% ipython --no-banner

In [1]: import numpy as np

In [2]: from numpy import linalg as LA

In [3]: np.set_printoptions(suppress=True, linewidth=140)

In [4]: M = np.array([[-0.5, 0.3, -0.1, -1.4, -0.3, 0.7, 0.1],
   ...:     [0.2, 0.5, 0.4, -1.2, 0.9, 0.4, -0.9],
   ...:     [2.3, 0.7, 1.4, -0.6, 0.6, -0.8, -0.6],
   ...:     [0.7, -1.2, 2.4, -2.1, 0.4, 0.4, 0.6],
   ...:     [1.3, 0.7, -1.9, 0.7, 0.6, 0.1, 0.1],
   ...:     [1.7, -0.7, 1.3, 0.1, -0.5, 0.9, -0.7]])

In [5]: M
Out[5]: 
array([[-0.5,  0.3, -0.1, -1.4, -0.3,  0.7,  0.1],
       [ 0.2,  0.5,  0.4, -1.2,  0.9,  0.4, -0.9],
       [ 2.3,  0.7,  1.4, -0.6,  0.6, -0.8, -0.6],
       [ 0.7, -1.2,  2.4, -2.1,  0.4,  0.4,  0.6],
       [ 1.3,  0.7, -1.9,  0.7,  0.6,  0.1,  0.1],
       [ 1.7, -0.7,  1.3,  0.1, -0.5,  0.9, -0.7]])

In [6]: np.round(LA.norm(M, axis=0), 2)
Out[6]: array([3.26, 1.8 , 3.63, 2.94, 1.42, 1.51, 1.43])

In [7]: LA.norm(M, axis=1).argmax()
Out[7]: np.int64(3)

In [8]: np.round(LA.norm(M[1] - M[5]), 2)
Out[8]: np.float64(2.91)

In [9]: round(float(LA.norm(M, "nuc")), 2)
Out[9]: 13.83

In [10]: round(float(M[1] @ M[5]), 2)
Out[10]: 0.93

In [11]: np.round(LA.norm(M, 1), 2), np.round(LA.norm(M, np.inf), 2)
Out[11]: (np.float64(7.5), np.float64(7.8))

In [12]: np.round(LA.norm(M, axis=1), 2)
Out[12]: array([1.7 , 1.92, 3.08, 3.57, 2.58, 2.57])

In [13]: round(LA.norm(M[1], 1), 2), round(float(LA.norm(M[1], np.inf)), 2)
Out[13]: (np.float64(4.5), 1.2)

In [14]: X = np.loadtxt("m.csv", delimiter=",")

In [15]: X
Out[15]: 
array([[  3.4,   1.7,   1.1,   1.1,  -1.3,   0.1,   0.2],
       [ -0.5,   0. ,  -0.7,  -0.7,  -1. ,   0.3,  -1.1],
       [ -0.1,  -1.2,  -0.6,   0. ,   0.5,   1.1,  -2.3],
       [  1. ,  -2.4,  -1.6,   0.4,   0.8,   1. ,   0.3],
       [ -1.1,   0.2,  -0.1,   1.1,   0.5,   1.4,  -0.4],
       [  4. ,  -3. ,  -5. ,  18. ,   3. ,   0. , -21. ],
       [ -0.7,  -1.3,   0.4,   1.5,  -0.5,   0.3,   0. ],
       [ -0.1,   1.3,  -0.1,   1.7,  -1.2,  -0.9,  -1.5],
       [ -1.1,   0.4,   2.2,   0.3,  -0.4,  -0.7,  -0.3],
       [  0.3,   1.1,  -0.4,   0.3,  -0.3,  -1.7,   0.1],
       [ -0.9,   0. ,   2. ,   0. ,  -1. ,  -0.3,   0.1],
       [ -0.8,  -0.1,   1.3,   0.7,   1.5,   2.3,  -1.2],
       [ -1. ,   1. ,   0.6,   0.4,  -0.5,  -0.8,  -0.2],
       [ -1. ,  -0.6,   0.8,   0.3,  -0.2,   0.1,   0.1],
       [  1.5,   1.2,  -0.7,   0.2,   0.9,  -0.5,  -1.3],
       [ -0.3,  -0.5,  -1.5,   0.7,  -1.6,  -0.3,  -2.1],
       [ -0.5,  -0.4,  -0.6,  -0.2,   0.9,   0.1,  -0.4],
       [  0.8,   0.9,   0.4,  -0.6,   0.9,  -0.3,   0.2],
       [ -0.2,  -0.2,   0.6,  -1.2,  -0.7,   1.3,   0.8],
       [ -1.2,   0.4,  -1.3,   0.9,  -2.2,  -1. ,   0. ],
       [ -1.7,  -2.2,  -0.3,  -0.9,   0.7,   0.8,  -0.6],
       [ -0.8,   0.8,   1.4,  -0.2,  -0.3,  -0.6,  -1.7],
       [  0.4,  -2. ,  -0.5,  -0.2,   1.3,   0.1,   0.2],
       [  1.1,   0.1,  -1.3,   0.2,   1.7,   1.1,   1.7],
       [  0.3,   1.3,   0.5,   0.1,  -0.9,   1.3,   1.1],
       [ -0.1,  -0.6,   0.7,   1.1,   0.2,  -0.1,  -0.4],
       [ -0.4,   0. ,  -1. ,   0.2,  -1.5,  -1.8,  -0.3],
       [ -2. ,  -0.6,   2.5,   0.7,  -0.1,   0.8,   1.3],
       [  1.2,   1. ,   2.1,  -0.2,   1.7,  -0.6,  -0.7],
       [  0.6,   0. ,  -0.3,   0.8,   0.6,  -0.7,   0.2],
       [ -0.9,   0. ,   0.1,   0.4,   1.2,  -0.8,   1.2],
       [ -0.1,  -0.5,   2.6,  -2.4,  -2.7,  -0.2,   0.9],
       [  0.6,  -0.4,  -0.9,   0.9,  -0.1,   0.5,  -0.7],
       [ -0.5,   0.4,  -0.7,   0.2,   0.9,  -0.2,   1. ]])

In [16]: W2 = X[[31, 20]].astype(float)

In [17]: for _ in range(6):
    ...:     z = LA.norm(X[:, None] - W2, axis=-1).argmin(axis=1)
    ...:     W2 = np.array([X[z == j].mean(axis=0) for j in range(2)])
    ...: 

In [18]: z
Out[18]: array([0, 0, 1, 1, 0, 1, 0, 0, 0, 0, 0, 1, 0, 0, 0, 1, 0, 0, 0, 0, 0, 0, 0, 0, 0, 0, 0, 0, 0, 0, 0, 0, 1, 0])

In [19]: np.abs(W2[1] - W2[0]).argmax()
Out[19]: np.int64(6)

In [20]: W2.round(2)
Out[20]: 
array([[-0.19,  0.12,  0.36,  0.18, -0.12, -0.12,  0.01],
       [ 0.73, -1.27, -1.38,  3.45,  0.68,  0.77, -4.5 ]])

In [21]: LA.matrix_rank(W2, rtol=0.1)
Out[21]: np.int64(1)

In [22]: LA.cond(W2) > 100
Out[22]: np.False_

In [23]: D = LA.norm(X[:, None] - X[None], axis=-1)

In [24]: D.mean(axis=1).argmax()
Out[24]: np.int64(5)

In [25]: (D + 1e9 * np.eye(34)).round(6).argmin(axis=1)
Out[25]: 
array([24, 16, 32, 22, 16, 15, 25, 12, 10, 29,  8,  4,  8, 25, 17,  1, 33, 29, 24, 26, 16,  8,  3, 33, 18,  6, 19, 10, 17, 25, 33, 10, 29,
       30])

In [26]: feats = np.loadtxt("w.csv", delimiter=",")

In [27]: feats
Out[27]: 
array([[ 0.,  0.,  1., -2., -1.,  0.,  1., -1.,  0., -3.],
       [ 0.,  0.,  0.,  0., -1.,  1.,  0.,  0.,  1.,  2.],
       [-1.,  0.,  0., -3.,  2., -3.,  1.,  1., -1., -3.],
       [ 2.,  0.,  3.,  0., -3., -2., -3., -2.,  0.,  1.],
       [ 1.,  1., -2.,  3.,  0., -1., -1., -2.,  1.,  0.],
       [ 0., -1.,  3.,  2.,  1.,  0., -1., -1.,  1., -1.],
       [-1.,  0., -1.,  3.,  1.,  1.,  0., -1.,  0.,  1.],
       [ 1.,  0., -1.,  2.,  2.,  1.,  1.,  0., -1., -1.],
       [ 0., -1.,  1.,  0., -1., -1.,  0.,  1.,  0., -3.],
       [ 3., -2.,  3., -1.,  0.,  1., -1.,  1.,  3.,  0.]])

In [28]: # antisymmetric, zero diagonal

In [29]: out = LA.inv(feats)

In [30]: np.allclose(out, feats.T)
Out[30]: False

In [31]: (np.abs(out) > 1e-9).astype(int)
Out[31]: 
array([[0, 1, 1, 1, 1, 1, 1, 1, 0, 1],
       [1, 0, 1, 1, 1, 1, 1, 0, 1, 1],
       [1, 1, 0, 1, 1, 1, 1, 1, 1, 1],
       [1, 1, 1, 0, 1, 1, 1, 1, 1, 1],
       [1, 1, 1, 1, 0, 1, 0, 1, 1, 1],
       [1, 1, 1, 1, 1, 0, 1, 1, 1, 1],
       [1, 1, 1, 1, 0, 1, 0, 1, 1, 1],
       [1, 0, 1, 1, 1, 1, 1, 0, 1, 1],
       [0, 1, 1, 1, 1, 1, 1, 1, 0, 1],
       [1, 1, 1, 1, 1, 1, 1, 1, 1, 0]])

In [32]: np.round(LA.det(feats) * out, 2) + 0
Out[32]: 
array([[     0.,   2652.,    816.,   1428.,    612.,  -1020.,  -1428.,   3876.,      0.,    816.],
       [ -2652.,      0.,  -5508.,  -5100.,   3978.,   9486., -19686.,      0.,  -3264.,  -6324.],
       [  -816.,   5508.,      0.,   -204.,   -306.,   5202.,  -6222.,   2448.,   -204.,  -2652.],
       [ -1428.,   5100.,    204.,      0.,    918.,   2346.,  -2142.,   2652.,   2244.,  -1836.],
       [  -612.,  -3978.,    306.,   -918.,      0.,    918.,      0.,   -612.,  -2754.,    918.],
       [  1020.,  -9486.,  -5202.,  -2346.,   -918.,      0.,  -1326.,  -3060.,  -2346.,    714.],
       [  1428.,  19686.,   6222.,   2142.,      0.,   1326.,      0.,   8364.,   2958.,  -2142.],
       [ -3876.,      0.,  -2448.,  -2652.,    612.,   3060.,  -8364.,      0.,   1632.,  -2040.],
       [     0.,   3264.,    204.,  -2244.,   2754.,   2346.,  -2958.,  -1632.,      0.,    204.],
       [  -816.,   6324.,   2652.,   1836.,   -918.,   -714.,   2142.,   2040.,   -204.,      0.]])

In [33]: np.round(LA.cond(feats), 2)
Out[33]: np.float64(22.42)

In [34]: hat = X @ LA.solve(X.T @ X, X.T)

In [35]: np.round(hat @ X[:, 5], 2) + 0
Out[35]: 
array([ 0.1,  0.3,  1.1,  1. ,  1.4,  0. ,  0.3, -0.9, -0.7, -1.7, -0.3,  2.3, -0.8,  0.1, -0.5, -0.3,  0.1, -0.3,  1.3, -1. ,  0.8, -0.6,
        0.1,  1.1,  1.3, -0.1, -1.8,  0.8, -0.6, -0.7, -0.8, -0.2,  0.5, -0.2])

In [36]: LA.matrix_rank(np.eye(34) - hat)
Out[36]: np.int64(27)

In [37]: vec = np.array([2, 3, 2, 1, 3, 0, 2, 3, 1, 1])

In [38]: vec @ feats @ vec
Out[38]: np.float64(0.0)

In [39]: np.round(LA.svd(feats, compute_uv=False), 2)
Out[39]: array([8.19, 8.19, 5.29, 5.29, 3.05, 3.05, 2.11, 2.11, 0.37, 0.37])

In [40]: np.round(LA.eigvals(feats).real, 2) + 0
Out[40]: array([0., 0., 0., 0., 0., 0., 0., 0., 0., 0.])

In [41]: q = LA.solve(np.eye(10) - feats, np.eye(10) + feats)

In [42]: np.round(q @ q.T, 2) + 0
Out[42]: 
array([[1., 0., 0., 0., 0., 0., 0., 0., 0., 0.],
       [0., 1., 0., 0., 0., 0., 0., 0., 0., 0.],
       [0., 0., 1., 0., 0., 0., 0., 0., 0., 0.],
       [0., 0., 0., 1., 0., 0., 0., 0., 0., 0.],
       [0., 0., 0., 0., 1., 0., 0., 0., 0., 0.],
       [0., 0., 0., 0., 0., 1., 0., 0., 0., 0.],
       [0., 0., 0., 0., 0., 0., 1., 0., 0., 0.],
       [0., 0., 0., 0., 0., 0., 0., 1., 0., 0.],
       [0., 0., 0., 0., 0., 0., 0., 0., 1., 0.],
       [0., 0., 0., 0., 0., 0., 0., 0., 0., 1.]])

In [43]: round(float(LA.det(q)), 2)
Out[43]: 1.0

In [44]: rng = np.random.default_rng(377403)

In [45]: z = rng.permutation(10)

In [46]: z
Out[46]: array([7, 3, 6, 0, 8, 5, 9, 2, 1, 4])

In [47]: out = feats[z][:, z]

In [48]: np.trace(out)
Out[48]: np.float64(0.0)

In [49]: vec = np.array([2, 2, 2, 0, 1, 0, 1, 1, 2, 1])

In [50]: feats @ vec
Out[50]: array([-2.,  3., -3.,  3., -1.,  4., -3.,  0., -3., 14.])

In [51]: LA.norm(feats @ vec) <= LA.norm(feats, 2) * LA.norm(vec) + 1e-9
Out[51]: np.True_

In [52]: (feats * vec).sum(axis=1)
Out[52]: array([-2.,  3., -3.,  3., -1.,  4., -3.,  0., -3., 14.])

In [53]: (feats @ vec).argmax()
Out[53]: np.int64(9)
